In [1]: import numpy as np

In [2]: np.set_printoptions(precision=2, suppress=True, linewidth=100)

In [3]: other = np.array([[-0.6, -0.4], [0.1, 0.1], [0.6, 0.2], [1.1, 0.1]])

In [4]: basis = np.array([[-0.6, -0.3, 0.8, -0.1], [2.1, -0.8, -0.5, -0.1]])

In [5]: data = other @ basis

In [6]: print(data)
[[-0.48  0.5  -0.28  0.1 ]
 [ 0.15 -0.11  0.03 -0.02]
 [ 0.06 -0.34  0.38 -0.08]
 [-0.45 -0.41  0.83 -0.12]]

In [7]: # rows and columns are dependent

In [8]: other = data / np.linalg.norm(data, axis=1, keepdims=True)

In [9]: gram = other @ other.T

In [10]: print(gram[3])
[-0.3   0.02  0.81  1.  ]

In [11]: print(np.argwhere(np.triu(np.abs(gram) > 0.95, 1)))
[[0 1]]

In [12]: print(data.ravel(order="F"))
[-0.48  0.15  0.06 -0.45  0.5  -0.11 -0.34 -0.41 -0.28  0.03  0.38  0.83  0.1  -0.02 -0.08 -0.12]

In [13]: t3 = data.reshape(4, 2, -1)

In [14]: print(np.round(np.einsum("ihd,ihd->ih", t3, t3), 2) + 0)
[[0.48 0.09]
 [0.03 0.  ]
 [0.12 0.15]
 [0.37 0.7 ]]

In [15]: print(t3.shape)
(4, 2, 2)

In [16]: print(t3[:, 0])
[[-0.48  0.5 ]
 [ 0.15 -0.11]
 [ 0.06 -0.34]
 [-0.45 -0.41]]

In [17]: print(np.einsum("ihd,jhd->hij", t3, t3).shape)
(2, 4, 4)

In [18]: print(np.swapaxes(t3, 1, 2)[2])
[[ 0.06  0.38]
 [-0.34 -0.08]]

In [19]: rng = np.random.default_rng(110805)

In [20]: lab = rng.permutation(4)

In [21]: print(lab)
[2 3 0 1]

In [22]: other = data[lab][:, lab]

In [23]: print(other)
[[ 0.38 -0.08  0.06 -0.34]
 [ 0.83 -0.12 -0.45 -0.41]
 [-0.28  0.1  -0.48  0.5 ]
 [ 0.03 -0.02  0.15 -0.11]]

In [24]: print(np.round(np.sort(np.abs(np.linalg.eigvals(other))), 2) + 0)
[0.   0.   0.18 0.51]

In [25]: print(np.allclose(other, data))
False

In [26]: print(np.diag(other))
[ 0.38 -0.12 -0.48 -0.11]

In [27]: print(np.round(np.linalg.det(other), 2), round(float(np.linalg.det(data[lab])), 2))
0.0 0.0

In [28]: m1 = np.load("a.npy")

In [29]: print(m1)
[[ 2  3  4  5]
 [ 6  7  8  9]
 [10 11 12 13]
 [14 15 16 17]]

In [30]: # looks like rank 2

In [31]: print(np.allclose(m1 @ m1.T, m1.T @ m1))
False

In [32]: print(m1 @ m1)
[[132 146 160 174]
 [260 290 320 350]
 [388 434 480 526]
 [516 578 640 702]]

In [33]: print(np.allclose(m1, m1.T))
False

In [34]: print((m1 + m1.T) / 2)
[[ 2.   4.5  7.   9.5]
 [ 4.5  7.   9.5 12. ]
 [ 7.   9.5 12.  14.5]
 [ 9.5 12.  14.5 17. ]]

In [35]: print((m1 - m1.T) / 2)
[[ 0.  -1.5 -3.  -4.5]
 [ 1.5  0.  -1.5 -3. ]
 [ 3.   1.5  0.  -1.5]
 [ 4.5  3.   1.5  0. ]]

In [36]: print(np.round(np.linalg.det(m1), 2))
0.0

In [37]: print(round(float(np.linalg.norm(m1) ** 2 / np.linalg.norm(m1, 2) ** 2), 2))
1.0

In [38]: print(np.linalg.norm(m1, axis=1).argmax())
3

In [39]: print(round(np.linalg.norm(m1[3], 1), 2), round(float(np.linalg.norm(m1[3], np.inf)), 2))
62.0 17.0

In [40]: print(m1[3] @ m1[1])
470

In [41]: rank = np.linalg.matrix_rank(m1)

In [42]: print(rank)
2

In [43]: N = np.linalg.svd(m1)[2][rank:].T

In [44]: print([int(np.linalg.matrix_rank(m1[:i])) for i in range(1, len(m1) + 1)])
[1, 2, 2, 2]

In [45]: print(np.round(m1 @ N, 2) + 0)
[[0. 0.]
 [0. 0.]
 [0. 0.]
 [0. 0.]]

In [46]: U, s, Vt = np.linalg.svd(m1)

In [47]: print(s.round(2) + 0)
[42.19  1.9   0.    0.  ]

In [48]: other = U[:, :2] @ np.diag(s[:2]) @ Vt[:2]

In [49]: print(round(float(np.abs(m1 - other).max()), 2))
0.0

In [50]: print(np.linalg.matrix_rank(other))
2

In [51]: print(round(float(np.linalg.norm(m1 - other) / np.linalg.norm(m1)), 2))
0.0

In [52]: print(np.linalg.matrix_rank(m1, rtol=0.05))
1

In [53]: A = np.load("test13.npy")

In [54]: print(A)
[[ 0.99 -0.11]
 [-0.11  0.01]]

In [55]: # row 0 is much longer than the rest

In [56]: assert A == A.T
---------------------------------------------------------------------------
ValueError                                Traceback (most recent call last)
Cell In[56], line 1
----> 1 assert A == A.T

ValueError: The truth value of an array with more than one element is ambiguous. Use a.any() or a.all()

In [57]: print(np.allclose(A @ A.T, A.T @ A))
True

In [58]: print(round(np.linalg.det(A), 2))
-0.0

In [59]: print(A @ A)
[[ 0.99 -0.11]
 [-0.11  0.01]]

In [60]: print(np.linalg.matrix_power(A, 2))
[[ 0.99 -0.11]
 [-0.11  0.01]]

In [61]: print((A + A.T) / 2)
[[ 0.99 -0.11]
 [-0.11  0.01]]

In [62]: print(round(float(np.abs(np.linalg.eigvals(A)).max()), 2))
1.0

In [63]: F = np.load("sample18.npy")

In [64]: print(F)
[[0. 3. 3. 0.]
 [3. 0. 0. 0.]
 [3. 0. 0. 0.]
 [0. 0. 0. 0.]]

In [65]: # null space of dimension 2

In [66]: print((np.linalg.matrix_power((F != 0) + (F.T != 0) + np.eye(4), 4) > 0).astype(int))
[[1 1 1 0]
 [1 1 1 0]
 [1 1 1 0]
 [0 0 0 1]]

In [67]: print(np.flatnonzero(np.linalg.matrix_power((F != 0) + (F.T != 0) + np.eye(4), 4)[3]))
[3]

In [68]: print(F @ F)
[[18.  0.  0.  0.]
 [ 0.  9.  9.  0.]
 [ 0.  9.  9.  0.]
 [ 0.  0.  0.  0.]]

In [69]: X = np.load("arr.npy")

In [70]: print(X)
[[  2  -3   3]
 [  3  -2  -3]
 [  1   0   1]
 [ 14 -11  -9]]

In [71]: # row 3 is much longer than the rest

In [72]: other = X[0, 0] * X[1:] - np.outer(X[1:, 0], X[0])

In [73]: print(other)
[[  0   5 -15]
 [  0   3  -1]
 [  0  20 -60]]

In [74]: print(X[:, 0] / X[0, 0])
[1.  1.5 0.5 7. ]

In [75]: other = X + rng.integers(-2, 3, (4, 2)) @ rng.integers(-2, 3, (2, 3))

In [76]: print(other)
[[  0  -1   7]
 [  3  -1  -4]
 [  1  -2   3]
 [ 18 -17 -15]]

In [77]: print(np.abs(other - X).sum(axis=1))
[ 8  2  4 16]

In [78]: print(np.round(np.linalg.svd(other - X, compute_uv=False), 2) + 0)
[10.51  3.4   0.  ]

In [79]: print(np.linalg.matrix_rank(other - X, tol=1e-8))
2

In [80]: other = np.c_[X[:, :2] @ np.array([[1, -2], [-1, 0]]), np.array([-3, 2, -1, 1])]

In [81]: print(other)
[[  5  -4  -3]
 [  5  -6   2]
 [  1  -2  -1]
 [ 25 -28   1]]

In [82]: print(np.round(np.linalg.lstsq(X, other[:, 0])[0], 2) + 0)
[ 1. -1.  0.]

In [83]: print(np.linalg.matrix_rank(np.c_[X, other]))
4

In [84]: f, g = data[3], data[2]

In [85]: print(np.round(f @ g, 2))
0.44

In [86]: p = (f @ g) / (f @ f) * f

In [87]: print(g - p)
[ 0.24 -0.17  0.04 -0.03]

In [88]: print(p)
[-0.18 -0.17  0.34 -0.05]

In [89]: print(np.round(np.linalg.norm(f + g) ** 2 + np.linalg.norm(f - g) ** 2, 2))
2.69

In [90]: W1 = np.array([[7, 1, 3, 2, -9, -9], [-7, 7, -5, -4, -9, 9], [-6, 1, 6, 1, -9, 7]])

In [91]: c = np.array([2, 3, 0, 3, 3, 1])

In [92]: act = np.maximum(X @ W1 + c, 0)

In [93]: print(act)
[[ 19   0  39  22   0   0]
 [ 55   0   1  14  21   0]
 [  3   5   9   6   0   0]
 [231   0  43  66  57   0]]

In [94]: print((act > 0).astype(int))
[[1 0 1 1 0 0]
 [1 0 1 1 1 0]
 [1 1 1 1 0 0]
 [1 0 1 1 1 0]]

In [95]: print((act > 0).mean(axis=0))
[1.   0.25 1.   1.   0.5  0.  ]

In [96]: print(np.linalg.matrix_rank(act))
4

In [97]: basis = np.array([[1, 1, -2],
    ...:     [1, 2, -3],
    ...:     [2, -3, 2],
    ...:     [-3, 1, 2],
    ...:     [-1, 0, -1],
    ...:     [1, -2, -3]])

In [98]: print((act @ basis).round(6).argmax(axis=1))
[2 1 2 1]

In [99]: print(act @ basis)
[[  31  -76   84]
 [  -6   66 -101]
 [   8   -8    9]
 [  62  168 -301]]

In [100]: print(W1 @ basis)
[[  8  20  29]
 [ 20   0 -43]
 [ 20 -35  11]]

In [101]: K = np.loadtxt("x.csv", delimiter=",")

In [102]: print(K.round(2) + 0)
[[ 0.62  0.   -1.9  -0.03]
 [ 1.86  0.26  0.61 -0.34]
 [ 0.41 -1.16  0.11  1.57]
 [ 0.   -1.61  0.02 -1.19]]

In [103]: O, vecs = np.linalg.qr(K[:, :2])[0], np.linalg.qr(K[:, 2:])[0]

In [104]: s = np.linalg.svd(O.T @ vecs, compute_uv=False)

In [105]: print(s.round(2) + 0)
[0. 0.]

In [106]: lab = rng.permutation(4)

In [107]: other = K[:, lab] * rng.choice([-1, 1], 4)

In [108]: print(other.round(2) + 0)
[[-1.9  -0.62  0.    0.03]
 [ 0.61 -1.86  0.26  0.34]
 [ 0.11 -0.41 -1.16 -1.57]
 [ 0.02  0.   -1.61  1.19]]

In [109]: U, _, Vt = np.linalg.svd(K.T @ other)

In [110]: print(np.round(np.linalg.lstsq(K, other)[0], 2) + 0)
[[ 0. -1.  0.  0.]
 [ 0.  0.  1.  0.]
 [ 1.  0.  0.  0.]
 [ 0.  0.  0. -1.]]

In [111]: print(np.round(U @ Vt, 2) + 0)
[[ 0. -1.  0.  0.]
 [ 0.  0.  1.  0.]
 [ 1.  0.  0.  0.]
 [ 0.  0.  0. -1.]]

In [112]: arr = np.load("m.npy")

In [113]: print(arr)
[[6. 1. 1. 1.]
 [1. 6. 1. 1.]
 [1. 1. 6. 1.]
 [1. 1. 1. 6.]]

In [114]: # symmetric

In [115]: print(A @ np.linalg.pinv(A) @ A)
[[ 0.99 -0.11]
 [-0.11  0.01]]

In [116]: print(np.unique(A.round(6), axis=0).shape)
(2, 2)

In [117]: print(np.allclose(arr @ arr.T, arr.T @ arr))
True

In [118]: print(arr @ (-1.0) ** np.arange(4))
[ 5. -5.  5. -5.]

In [119]: print(np.sort(np.abs(np.fft.fft(arr[0]))), np.sort(np.linalg.svd(arr, compute_uv=False)))
[5. 5. 5. 9.] [5. 5. 5. 9.]

In [120]: w, vecs = np.linalg.eig(arr)

In [121]: print(np.sort(np.linalg.eigvals(arr.T)))
[5. 5. 5. 9.]

In [122]: print(np.sort(np.linalg.eigvals(arr @ arr)))
[25. 25. 25. 81.]

In [123]: print(np.sort(np.linalg.eigvals(np.linalg.inv(arr))))
[0.11 0.2  0.2  0.2 ]

In [124]: print(w)
[5. 9. 5. 5.]

In [125]: w, vecs = np.linalg.eigh(arr)

In [126]: print(np.linalg.svd(arr, compute_uv=False))
[9. 5. 5. 5.]

In [127]: print(np.round(vecs.T @ arr @ vecs, 2) + 0)
[[5. 0. 0. 0.]
 [0. 5. 0. 0.]
 [0. 0. 5. 0.]
 [0. 0. 0. 9.]]

In [128]: print(np.round(vecs.T @ vecs, 2) + 0)
[[1. 0. 0. 0.]
 [0. 1. 0. 0.]
 [0. 0. 1. 0.]
 [0. 0. 0. 1.]]

In [129]: print(vecs @ np.diag(w) @ vecs.T)
[[6. 1. 1. 1.]
 [1. 6. 1. 1.]
 [1. 1. 6. 1.]
 [1. 1. 1. 6.]]

In [130]: Lm = np.linalg.cholesky(arr)

In [131]: print(np.linalg.eigvalsh(arr).min() > 0)
True

In [132]: print(Lm)
[[2.45 0.   0.   0.  ]
 [0.41 2.42 0.   0.  ]
 [0.41 0.35 2.39 0.  ]
 [0.41 0.35 0.3  2.37]]

In [133]: print(round(float(np.prod(np.diag(Lm)) ** 2), 2), np.round(np.linalg.det(arr), 2))
1125.0 1125.0

In [134]: print(Lm @ Lm.T)
[[6. 1. 1. 1.]
 [1. 6. 1. 1.]
 [1. 1. 6. 1.]
 [1. 1. 1. 6.]]

In [135]: E = np.array([[1, 2, 4, 3], [4, 3, 0, 0], [3, 1, 5, 4]])

In [136]: print(np.abs(E).max())
5

In [137]: print(E.sum(axis=0))
[8 6 9 7]

In [138]: np.zeros(3, 4)
---------------------------------------------------------------------------
TypeError                                 Traceback (most recent call last)
Cell In[138], line 1
----> 1 np.zeros(3, 4)

TypeError: Cannot interpret '4' as a data type

In [139]: np.linalg.rank(E)
---------------------------------------------------------------------------
AttributeError                            Traceback (most recent call last)
Cell In[139], line 1
----> 1 np.linalg.rank(E)

AttributeError: module 'numpy.linalg' has no attribute 'rank'

In [140]: print(np.linalg.svd(E, compute_uv=False))
[9.19 4.43 1.41]

In [141]: print(np.linalg.matrix_rank(E))
3

In [142]: print(np.count_nonzero(E))
10

In [143]: E[:, 4]
---------------------------------------------------------------------------
IndexError                                Traceback (most recent call last)
Cell In[143], line 1
----> 1 E[:, 4]

IndexError: index 4 is out of bounds for axis 1 with size 4

In [144]: print(np.diff(E, axis=0))
[[ 3  1 -4 -3]
 [-1 -2  5  4]]

In [145]: print(E.shape)
(3, 4)

In [146]: print(np.round(np.linalg.norm(E), 2))
10.3
